$ python3 -q
>>> import numpy as np
>>> np.set_printoptions(suppress=True, linewidth=200)
>>> A = np.loadtxt("run0.csv", delimiter=",")
>>> A
array([[-5.,  2.,  0.,  0.,  0.,  0.,  0., -9.,  5.,  6.,  9.,  5.,  0.],
       [-3.,  3.,  0.,  0.,  0.,  0.,  0., -8., -7.,  7.,  2.,  7.,  0.],
       [ 0.,  0., -9., -8., -7., -5.,  3.,  0.,  0.,  0.,  0.,  0., -6.],
       [ 0.,  0., -9.,  6., -5., -4.,  1.,  0.,  0.,  0.,  0.,  0.,  0.],
       [ 0.,  0.,  4., -5., -3.,  7.,  1.,  0.,  0.,  0.,  0.,  0., -9.],
       [ 0.,  0., -5.,  5., -6.,  5., -9.,  0.,  0.,  0.,  0.,  0., -5.],
       [ 0.,  0.,  7.,  5.,  8., -5.,  8.,  0.,  0.,  0.,  0.,  0., -6.],
       [-9., -4.,  0.,  0.,  0.,  0.,  0., -9.,  9.,  3.,  8.,  4.,  0.],
       [ 0., -1.,  0.,  0.,  0.,  0.,  0.,  5., -2.,  0., -5., -7.,  0.],
       [ 4.,  2.,  0.,  0.,  0.,  0.,  0.,  3.,  2., -2.,  2., -2.,  0.],
       [ 8.,  8.,  0.,  0.,  0.,  0.,  0., -2., -5.,  8., -8., -1.,  0.],
       [-8.,  3.,  0.,  0.,  0.,  0.,  0.,  3., -3.,  9.,  9.,  4.,  0.],
       [ 0.,  0.,  7.,  7.,  1., -5., -1.,  0.,  0.,  0.,  0.,  0.,  2.]])
>>> rng = np.random.default_rng(980)
>>> A2 = A + rng.integers(-2, 3, (13, 12)) @ rng.integers(-2, 3, (12, 13))
>>> A2
array([[ -6.,  -2.,  -2., -11.,  -7.,  -1.,   4., -17.,   8.,  14.,  17.,   2.,  -4.],
       [ -1.,  -1.,  -5.,  -3.,   1.,  -4.,   4., -11.,  -7.,   5.,  11.,   9.,  -2.],
       [  2.,   2.,  -9.,  -6.,  -4., -10.,   9.,   3.,   8.,  -1.,   2.,   1., -11.],
       [ -2.,  -3., -18.,   0.,  -7.,   0.,   0.,  -6.,  -4.,  -3.,   8.,  -3.,  -2.],
       [-11.,  -3.,  16.,  11.,  -1.,  11.,  -5.,   4.,  -9.,  -8., -12.,  -5., -16.],
       [  3.,   4.,  -5.,  -3., -12.,   3.,  -2.,  -2.,   5.,  17.,  -7., -10.,   2.],
       [ -4.,   8.,   5.,  -5.,   5.,   0.,   1.,  -4.,  -3.,   4.,   4.,  -1.,   4.],
       [ -1., -11.,  -3.,   0.,  -1.,  -8.,   7., -16.,  11.,   3.,  15.,  11., -11.],
       [ 14.,   5.,   2., -11., -15., -14.,   8.,  -1.,   5.,  16.,  -7.,  -2.,  -3.],
       [-11.,   1.,   2.,   9.,   1.,   9.,  -6.,   1., -15., -12.,  -3., -16.,   1.],
       [ 13.,  11.,   9.,  -2.,   0., -18.,   7.,  -6.,   3.,  17.,  -3.,   6., -10.],
       [ -9.,   5., -12., -10.,   6.,   7.,  -4.,   6.,   2.,  11.,  17.,   6.,  12.],
       [  1.,  -1.,   0.,   7.,  -7.,  -5.,   0.,   1.,  -3.,   1.,  -7.,  -5.,  -1.]])
>>> np.round(np.linalg.svd(A2 - A, compute_uv=False), 4) + 0
array([60.0213, 40.2148, 32.3822, 25.6225, 17.35  , 14.1552,  8.6367,  7.4855,  4.7595,  3.3185,  1.1831,  0.1211,  0.    ])
>>> X = np.loadtxt("a.csv", delimiter=",")
>>> X
array([[ 2.,  3.,  4.,  5.,  6.],
       [ 7.,  8.,  9., 10., 11.],
       [12., 13., 14., 15., 16.],
       [17., 18., 19., 20., 21.],
       [22., 23., 24., 25., 26.]])
>>> # looks like rank 2
>>> Uu, sv, VT = np.linalg.svd(X)
>>> sv.round(4) + 0
array([78.6759,  3.1776,  0.    ,  0.    ,  0.    ])
>>> A2 = Uu[:, :2] @ np.diag(sv[:2]) @ VT[:2]
>>> A2.round(4)
array([[ 2.,  3.,  4.,  5.,  6.],
       [ 7.,  8.,  9., 10., 11.],
       [12., 13., 14., 15., 16.],
       [17., 18., 19., 20., 21.],
       [22., 23., 24., 25., 26.]])
>>> np.linalg.matrix_rank(A2)
np.int64(2)
>>> round(np.abs(X - A2).max(), 4)
np.float64(0.0)
>>> round(float(np.linalg.norm(X - A2, 2)), 4), round(sv[2], 4)
(0.0, np.float64(0.0))
>>> np.allclose(A2 @ A2.T, A2.T @ A2)
False
>>> np.round((A2 - A2.T) / 2, 4)
array([[ 0., -2., -4., -6., -8.],
       [ 2.,  0., -2., -4., -6.],
       [ 4.,  2.,  0., -2., -4.],
       [ 6.,  4.,  2.,  0., -2.],
       [ 8.,  6.,  4.,  2.,  0.]])
>>> np.round(np.linalg.matrix_power(A2, 2), 4)
array([[ 290.,  310.,  330.,  350.,  370.],
       [ 590.,  635.,  680.,  725.,  770.],
       [ 890.,  960., 1030., 1100., 1170.],
       [1190., 1285., 1380., 1475., 1570.],
       [1490., 1610., 1730., 1850., 1970.]])
>>> np.linalg.determinant(A2)
Traceback (most recent call last):
  File "<python-input-21>", line 1, in <module>
    np.linalg.determinant(A2)
    ^^^^^^^^^^^^^^^^^^^^^
AttributeError: module 'numpy.linalg' has no attribute 'determinant'
>>> np.round(np.trace(A2), 4)
np.float64(70.0)
>>> round(float(np.linalg.det(A2)), 4)
0.0
>>> K = np.load("x.npy")
>>> K
array([[ 0,  0, -1, -2,  3,  3,  3,  1,  1,  3,  1,  3,  0,  2,  1],
       [ 1,  0, -1,  3,  2,  1, -3, -2,  0, -1,  2,  0,  3,  0, -3],
       [-1,  2,  3,  3, -2, -1,  1,  1,  0,  3,  0,  0,  3,  3,  2],
       [ 3,  1, -1, -3, -3,  0,  2,  3, -3,  1, -3, -1,  2, -2,  1],
       [ 1,  0, -1,  3,  2,  1, -3, -2,  0, -1,  2,  0,  3,  0, -3],
       [ 2,  1, -3, -1, -1,  3, -3, -1,  3,  3, -1, -1,  0, -3,  1],
       [-1,  2,  3,  2,  1, -1,  2, -2, -3, -1,  2,  2, -2,  3,  2],
       [ 2,  3,  2,  3,  3, -1,  1,  3, -1,  3, -2, -3,  1,  1, -3]])
>>> # rows 1 and 4 are equal
>>> [round(float(x), 4) for x in np.linalg.svd(K, compute_uv=False)[:3]]
[11.4979, 11.4077, 9.9373]
>>> np.linalg.cond(K) > 100
np.True_
>>> np.linalg.matrix_rank(K, rtol=0.1)
np.int64(7)
